>>> import numpy as np
>>> import numpy.linalg as la
>>> np.set_printoptions(precision=2, suppress=True, linewidth=200, sign=" ")
>>> def rnd(a):
...     return np.round(a, 2) + 0
... 
>>> Q, _ = la.qr(np.array([[-1.2, -1.1, 1.3, 1.8],
...     [0.3, 0.4, -0.7, -0.9],
...     [-1.2, 2.0, -0.7, -0.9],
...     [0.1, 0.1, -1.5, -1.6]]))
>>> evecs, _ = la.qr(np.array([[-1.2, 0.0, -0.8, -0.2, 1.2],
...     [-0.4, -0.2, -0.4, 0.1, -0.5],
...     [-1.2, -2.0, 1.4, 0.5, -0.5],
...     [0.5, 0.2, -0.1, 1.5, -1.0],
...     [0.4, -0.6, -1.4, 0.9, -0.9]]))
>>> s = 10 * 0.9 ** np.arange(4)
>>> F = Q[:, :4] * s @ evecs[:4]
>>> rnd(F)
array([[ 2.01, -3.7 , -1.89,  2.84, -7.66],
       [-3.44,  0.35, -0.04,  6.18,  2.46],
       [ 6.01, -3.59, -4.78,  1.75,  3.91],
       [-4.98, -5.42, -2.02, -2.44,  1.08]])
>>> rng = np.random.default_rng(259)
>>> other = F + rng.integers(-2, 3, (4, 1)) @ rng.integers(-2, 3, (1, 5))
>>> rnd(other)
array([[ 0.01, -4.7 ,  0.11,  1.84, -9.66],
       [-3.44,  0.35, -0.04,  6.18,  2.46],
       [ 2.01, -5.59, -0.78, -0.25, -0.09],
       [-4.98, -5.42, -2.02, -2.44,  1.08]])
>>> rnd(la.svd(other - F, compute_uv=False))
array([ 8.37,  0.  ,  0.  ,  0.  ])
>>> la.matrix_rank(other - F, tol=1e-8)
np.int64(1)
>>> f, v = F[3], F[0]
>>> rnd(f @ f)
np.float64(65.28)
>>> p = (f @ v) / (f @ f) * f
>>> rnd(la.norm(f + v) ** 2 + la.norm(f - v) ** 2)
np.float64(306.69)
>>> la.matrix_rank(np.outer(f, v))
np.int64(1)
>>> rnd(v - p)
array([ 1.91, -3.82, -1.93,  2.79, -7.64])
>>> rnd((v - p) @ f)
np.float64(0.0)
